In [1]: import numpy as np

In [2]: np.set_printoptions(precision=1, suppress=True, linewidth=140, floatmode="fixed")

In [3]: def rnd(a):
   ...:     return np.round(a, 1) + 0
   ...: 

In [4]: m1 = np.loadtxt("layer9.csv", delimiter=",")

In [5]: print(rnd(m1))
[[0.2 0.2 0.3 0.2]
 [0.2 0.2 0.3 0.2]
 [0.3 0.3 0.5 0.3]
 [0.2 0.2 0.3 0.2]]

In [6]: print(np.abs(np.diag(np.linalg.qr(m1)[1])) > 1e-9)
[ True False False False]

In [7]: print(rnd(np.trace(np.linalg.pinv(m1) @ m1)))
1.0

In [8]: K = np.load("out16.npy")

In [9]: print(K)
[[ 4  5  6]
 [ 7  8  9]
 [10 11 12]
 [13 14 15]]

In [10]: th = np.radians(60)

In [11]: r_ = np.eye(3)

In [12]: r_[1, 1] = r_[2, 2] = np.cos(th)

In [13]: r_[1, 2], r_[2, 1] = -np.sin(th), np.sin(th)

In [14]: print(rnd(r_))
[[ 1.0  0.0  0.0]
 [ 0.0  0.5 -0.9]
 [ 0.0  0.9  0.5]]

In [15]: A2 = K @ r_.T

In [16]: print(rnd(np.linalg.det(r_)), np.trace(r_))
1.0 2.0

In [17]: print(rnd(A2))
[[ 4.0 -2.7  7.3]
 [ 7.0 -3.8 11.4]
 [10.0 -4.9 15.5]
 [13.0 -6.0 19.6]]

In [18]: print(rnd(np.abs(A2 - K).max(axis=0)))
[ 0.0 20.0  4.6]

In [19]: t3 = np.stack([A2, -1 * A2, A2[::-1]])

In [20]: print(np.linalg.matrix_rank(t3.reshape(3, -1)))
2

In [21]: feats = np.load("run1.npy")

In [22]: print(feats)
[[-3 -4 -8  4 -4]
 [ 6  8 16 -8  8]]

In [23]: t3 = np.stack([feats, 5 * feats, feats[::-1]])

In [24]: print(t3.shape)
(3, 2, 5)

In [25]: print(np.einsum("bij,cij->bc", t3, t3))
[[  605  3025  -484]
 [ 3025 15125 -2420]
 [ -484 -2420   605]]

In [26]: print(np.linalg.matrix_rank(t3))
[1 1 1]

In [27]: print(np.linalg.matrix_rank(t3.reshape(3, -1)))
2

In [28]: left, sig, Vt = np.linalg.svd(feats)

In [29]: evecs = Vt[:(sig > 1e-8).sum()]

In [30]: rng = np.random.default_rng(47)

In [31]: x0 = feats[0] + 3 * feats[1] + rng.integers(2) * np.eye(5)[0]

In [32]: print(x0)
[ 15.0  20.0  40.0 -20.0  20.0]

In [33]: print(rnd(evecs.T @ evecs))
[[ 0.1  0.1  0.2 -0.1  0.1]
 [ 0.1  0.1  0.3 -0.1  0.1]
 [ 0.2  0.3  0.5 -0.3  0.3]
 [-0.1 -0.1 -0.3  0.1 -0.1]
 [ 0.1  0.1  0.3 -0.1  0.1]]

In [34]: print(np.allclose(evecs.T @ evecs @ x0, x0))
True

In [35]: print(np.linalg.matrix_rank(np.vstack([feats, x0])))
1

In [36]: print(rnd(np.linalg.norm(x0 - evecs.T @ evecs @ x0)))
0.0

In [37]: u = np.array([3, -3])

In [38]: print(np.convolve(feats[0], u))
[ -9  -3 -12  36 -24  12]

In [39]: print(np.linalg.cond(feats) > 100)
True

In [40]: print(np.argsort(-np.linalg.norm(feats, axis=0).round(6), kind="stable")[:3])
[2 1 3]

In [41]: print(np.linalg.matrix_rank(feats, rtol=0.1))
1

In [42]: rank = np.linalg.matrix_rank(feats)

In [43]: print(rank)
1

In [44]: N = np.linalg.svd(feats)[2][rank:].T

In [45]: print(np.linalg.matrix_rank(feats.T @ feats), np.linalg.matrix_rank(feats @ feats.T))
1 1

In [46]: print(N.shape)
(5, 4)

In [47]: print([int(np.linalg.matrix_rank(feats[:i])) for i in range(1, len(feats) + 1)])
[1, 1]

In [48]: print([int(np.linalg.matrix_rank(feats[:, :j + 1])) for j in range(5)])
[1, 1, 1, 1, 1]

In [49]: print(np.allclose(feats @ N, 0))
True

In [50]: u = np.array([-6, 1, 4])

In [51]: E = np.array([np.roll(u, i) for i in range(3)])

In [52]: print(E)
[[-6  1  4]
 [ 4 -6  1]
 [ 1  4 -6]]

In [53]: A2 = E + rng.integers(-2, 3, (3, 2)) @ rng.integers(-2, 3, (2, 3))

In [54]: print(A2)
[[ -8  -1   6]
 [  2  -8   3]
 [  3   6 -10]]

In [55]: print(A2 - E)
[[-2 -2  2]
 [-2 -2  2]
 [ 2  2 -4]]

In [56]: print(rnd(np.linalg.svd(A2 - E, compute_uv=False)))
[6.8 1.2 0.0]

In [57]: print(np.linalg.matrix_rank(A2 - E, tol=1e-8))
2

In [58]: print(rnd(np.linalg.det(2 * E)), rnd(np.linalg.det(E)))
-632.0 -79.0

In [59]: print(np.kron(np.eye(2, dtype=int), E))
[[-6  1  4  0  0  0]
 [ 4 -6  1  0  0  0]
 [ 1  4 -6  0  0  0]
 [ 0  0  0 -6  1  4]
 [ 0  0  0  4 -6  1]
 [ 0  0  0  1  4 -6]]

In [60]: print(rnd(np.linalg.det(E[::-1])))
79.0

In [61]: print(np.einsum("ij,ji->", E, E))
132

In [62]: print(np.allclose(E @ E.T, E.T @ E))
True

In [63]: print(np.allclose(E, E.T))
False

In [64]: print(rnd(np.abs(np.linalg.eigvals(E)).max()))
8.9

In [65]: print(np.linalg.matrix_power(E, 3))
[[-295 -168  462]
 [ 462 -295 -168]
 [-168  462 -295]]

In [66]: print(np.trace(E))
-18

In [67]: print((E - E.T) / 2)
[[ 0.0 -1.5  1.5]
 [ 1.5  0.0 -1.5]
 [-1.5  1.5  0.0]]

In [68]: lab = rng.permutation(3)

In [69]: print(lab)
[1 2 0]

In [70]: A2 = E[lab][:, lab]

In [71]: print(rnd(np.sort(np.abs(np.linalg.eigvals(A2)))))
[1.0 8.9 8.9]

In [72]: print(np.allclose(A2, E))
True

In [73]: print(np.diag(A2))
[-6 -6 -6]

In [74]: th = np.sort(rng.uniform(-2, 2, 23))

In [75]: M = np.c_[th, th ** 2, th ** 3] @ np.array([[-2, 3, 1], [2, -2, 3], [0, -1, -3]])

In [76]: print(rnd(M))
[[ 9.7 -6.0 23.7]
 [ 7.9 -5.7 16.8]
 [ 5.9 -5.0 10.0]
 [ 5.5 -4.8  8.8]
 [ 2.7 -3.0  2.3]
 [ 0.7 -0.9  0.0]
 [-0.1  0.2  0.1]
 [-0.3  0.5  0.3]
 [-0.3  0.5  0.3]
 [-0.3  0.5  0.3]
 [-0.5  0.8  0.8]
 [-0.5  0.8  0.8]
 [-0.3  0.6  1.2]
 [-0.2  0.5  1.2]
 [-0.2  0.4  1.2]
 [-0.1  0.3  1.1]
 [ 0.0  0.0  1.0]
 [ 0.0 -0.1  1.0]
 [ 0.4 -0.8  0.5]
 [ 0.7 -1.6 -0.1]
 [ 2.0 -4.5 -3.1]
 [ 2.8 -6.6 -5.6]
 [ 3.0 -7.2 -6.3]]

In [77]: lab = M[:, 0] > np.median(M[:, 0])

In [78]: u = M[lab].mean(axis=0) - M[~lab].mean(axis=0)

In [79]: print(np.argsort(-np.abs(u).round(6), kind="stable"))
[1 0 2]

In [80]: print(lab.astype(int))
[1 1 1 1 1 1 0 0 0 0 0 0 0 0 0 0 0 0 1 1 1 1 1]

In [81]: print(rnd(u))
[ 4.0 -4.6  3.5]

In [82]: print(rnd((((M - M.mean(axis=0)) @ u > 0) == lab).mean()))
0.7

In [83]: print(((M - M.mean(axis=0)) @ u > 0).astype(int))
[1 1 1 1 1 0 0 0 0 0 0 0 0 0 0 0 0 0 0 0 0 0 0]

In [84]: P = M @ np.linalg.solve(M.T @ M, M.T)

In [85]: print(np.allclose(P @ P, P))
True

In [86]: print(rnd(P @ M[:, 1]))
[-6.0 -5.7 -5.0 -4.8 -3.0 -0.9  0.2  0.5  0.5  0.5  0.8  0.8  0.6  0.5  0.4  0.3  0.0 -0.1 -0.8 -1.6 -4.5 -6.6 -7.2]

In [87]: print(rnd(np.linalg.eigvalsh(P)))
[0.0 0.0 0.0 0.0 0.0 0.0 0.0 0.0 0.0 0.0 0.0 0.0 0.0 0.0 0.0 0.0 0.0 0.0 0.0 0.0 1.0 1.0 1.0]

In [88]: mat = np.load("case3.npy")

In [89]: print(mat)
[[ 9.3 -5.1  2.7 -1.9]
 [-1.7 -2.5  0.8 -3.5]
 [-2.6 -1.3  3.7 -1.1]
 [-0.9 -1.4  2.5  1.6]
 [-7.2 -0.9  3.6  2.1]
 [10.1 -2.0 -0.4  1.6]
 [-0.9  1.7 -3.0  2.7]
 [ 1.5  0.0  2.4 -2.7]
 [-3.2 -1.6  0.3  1.8]
 [ 2.1  1.0  1.6 -3.6]]

In [90]: Xs = mat - mat.mean(axis=0)

In [91]: left, sig, Vt = np.linalg.svd(Xs, full_matrices=False)

In [92]: print(rnd(Xs.mean(axis=0)))
[0.0 0.0 0.0 0.0]

In [93]: print(np.abs(Vt[0]).argmax())
0

In [94]: print(rnd(Vt[0] * np.sign(Vt[0, np.abs(Vt[0]).argmax()])))
[ 1.0 -0.2 -0.1 -0.1]

In [95]: x0 = np.array([0, 3, 0, 2])

In [96]: target = mat @ x0

In [97]: print(rnd(np.linalg.lstsq(mat, target)[0]))
[0.0 3.0 0.0 2.0]

In [98]: print(rnd(np.linalg.solve(mat.T @ mat, mat.T @ target)))
[0.0 3.0 0.0 2.0]

In [99]: target = target + 0.3 * rng.normal(size=10)

In [100]: print(rnd(target))
[-19.3 -14.7  -6.3  -1.4   1.2  -2.9  10.8  -5.3  -1.7  -3.9]

In [101]: beta, *_ = np.linalg.lstsq(mat, target)

In [102]: print(beta.round())
[ 0.0  3.0 -0.0  2.0]

In [103]: print(rnd(np.linalg.norm(target - mat @ beta)))
0.4

In [104]: P = mat @ np.linalg.solve(mat.T @ mat, mat.T)

In [105]: print(np.allclose(P @ P, P))
True

In [106]: print(rnd(np.linalg.eigvalsh(P)))
[0.0 0.0 0.0 0.0 0.0 0.0 1.0 1.0 1.0 1.0]

In [107]: print(rnd(P))
[[ 0.6  0.2  0.1  0.1 -0.1  0.4 -0.2  0.0  0.1  0.0]
 [ 0.2  0.7  0.0 -0.2 -0.1 -0.3 -0.2 -0.1  0.2 -0.1]
 [ 0.1  0.0  0.3  0.2  0.3 -0.1 -0.2  0.2  0.0  0.1]
 [ 0.1 -0.2  0.2  0.2  0.3  0.1  0.0  0.0  0.1 -0.1]
 [-0.1 -0.1  0.3  0.3  0.5 -0.1 -0.1  0.0  0.2 -0.1]
 [ 0.4 -0.3 -0.1  0.1 -0.1  0.5  0.1  0.0  0.0 -0.1]
 [-0.2 -0.2 -0.2  0.0 -0.1  0.1  0.2 -0.2  0.0 -0.2]
 [ 0.0 -0.1  0.2  0.0  0.0  0.0 -0.2  0.3 -0.2  0.3]
 [ 0.1  0.2  0.0  0.1  0.2  0.0  0.0 -0.2  0.3 -0.3]
 [ 0.0 -0.1  0.1 -0.1 -0.1 -0.1 -0.2  0.3 -0.3  0.4]]

In [108]: print(rnd(P @ mat[:, 0]))
[ 9.3 -1.7 -2.6 -0.9 -7.2 10.1 -0.9  1.5 -3.2  2.1]

In [109]: lab = rng.integers(0, 2, 4)

In [110]: W0 = np.triu((lab[:, None] == lab) & (rng.random((4, 4)) < 0.8), 1).astype(int)

In [111]: W0 += W0.T

In [112]: print(W0)
[[0 0 1 0]
 [0 0 0 0]
 [1 0 0 0]
 [0 0 0 0]]

In [113]: print(np.abs(np.diag(np.linalg.qr(W0)[1])) > 1e-9)
[ True False  True False]

In [114]: print(rnd(W0 @ np.linalg.pinv(W0) @ W0))
[[0.0 0.0 1.0 0.0]
 [0.0 0.0 0.0 0.0]
 [1.0 0.0 0.0 0.0]
 [0.0 0.0 0.0 0.0]]

In [115]: print(np.allclose(W0[:-1].T @ np.linalg.lstsq(W0[:-1].T, W0[-1])[0], W0[-1]))
True

In [116]: u = np.array([0, 1, 0])

In [117]: print(np.convolve(W0[3], u))
[0 0 0 0 0 0]

In [118]: print(np.polyval(u, W0[3]))
[0 0 0 0]

In [119]: print(np.cross(W0[3, :3], W0[0, :3]))
[0 0 0]

In [120]: P = np.triu(np.array([[-1, -1, 0, 0], [0, -2, -2, 3], [0, -3, 2, -3], [0, 1, 0, -2]]), 1) + np.eye(4)

In [121]: A2 = P @ W0 @ np.linalg.inv(P)

In [122]: print(np.linalg.matrix_rank(A2))
2

In [123]: print(rnd(np.poly(A2)))
[ 1.0  0.0 -1.0  0.0  0.0]

In [124]: left, sig, Vt = np.linalg.svd(W0)

In [125]: print(sig)
[1.0 1.0 0.0 0.0]

In [126]: A2 = left[:, :2] @ np.diag(sig[:2]) @ Vt[:2]

In [127]: print(np.linalg.matrix_rank(W0, rtol=0.05))
2

In [128]: print(A2)
[[0.0 0.0 1.0 0.0]
 [0.0 0.0 0.0 0.0]
 [1.0 0.0 0.0 0.0]
 [0.0 0.0 0.0 0.0]]

In [129]: print(rnd(np.linalg.norm(W0 - A2) / np.linalg.norm(W0)))
0.0

In [130]: print(rnd(np.linalg.norm(W0 - A2, 2)), sig[2])
0.0 0.0

In [131]: print(rnd(np.linalg.eigvalsh(W0).min()))
-1.0

In [132]: data = np.load("w.npy")

In [133]: print(data)
[[ 4  4 10  0]
 [ 4  4 10  0]
 [ 0  0  0  0]
 [-2 -2 -5  0]
 [-2 -2 -5  0]]

In [134]: # columns 0 and 1 are equal

In [135]: rank = np.linalg.matrix_rank(data)

In [136]: print(rank)
1

In [137]: N = np.linalg.svd(data)[2][rank:].T

In [138]: print(N.shape)
(4, 3)

In [139]: print(np.allclose(data @ N, 0))
True

In [140]: print([int(np.linalg.matrix_rank(data[:, :j + 1])) for j in range(4)])
[1, 1, 1, 1]

In [141]: A2 = m1 + rng.integers(-2, 3, (4, 1)) @ rng.integers(-2, 3, (1, 4))

In [142]: print(rnd(A2))
[[ 0.2  2.2  0.3  0.2]
 [ 0.2  2.2  0.3  0.2]
 [ 0.3 -0.7  0.5  0.3]
 [ 0.2  1.2  0.3  0.2]]

In [143]: print(rnd(A2 - m1))
[[ 0.0  2.0  0.0  0.0]
 [ 0.0  2.0  0.0  0.0]
 [ 0.0 -1.0  0.0  0.0]
 [ 0.0  1.0  0.0  0.0]]

In [144]: print(rnd(np.abs(A2 - m1).sum(axis=1)))
[2.0 2.0 1.0 1.0]

In [145]: C2 = data.T @ data

In [146]: print((data @ data.T).shape)
(5, 5)

In [147]: print(np.linalg.matrix_rank(C2))
1

In [148]: print(np.allclose(C2, C2.T))
True

In [149]: print(rnd(np.linalg.eigvalsh(C2)[::-1]))
[330.0   0.0   0.0   0.0]

In [150]: print(rnd(np.linalg.svd(data, compute_uv=False) ** 2))
[330.0   0.0   0.0   0.0]

In [151]: print(np.diag(C2))
[ 40  40 250   0]

In [152]: print(np.trace(C2), (data ** 2).sum())
330 330

In [153]: print(C2)
[[ 40  40 100   0]
 [ 40  40 100   0]
 [100 100 250   0]
 [  0   0   0   0]]
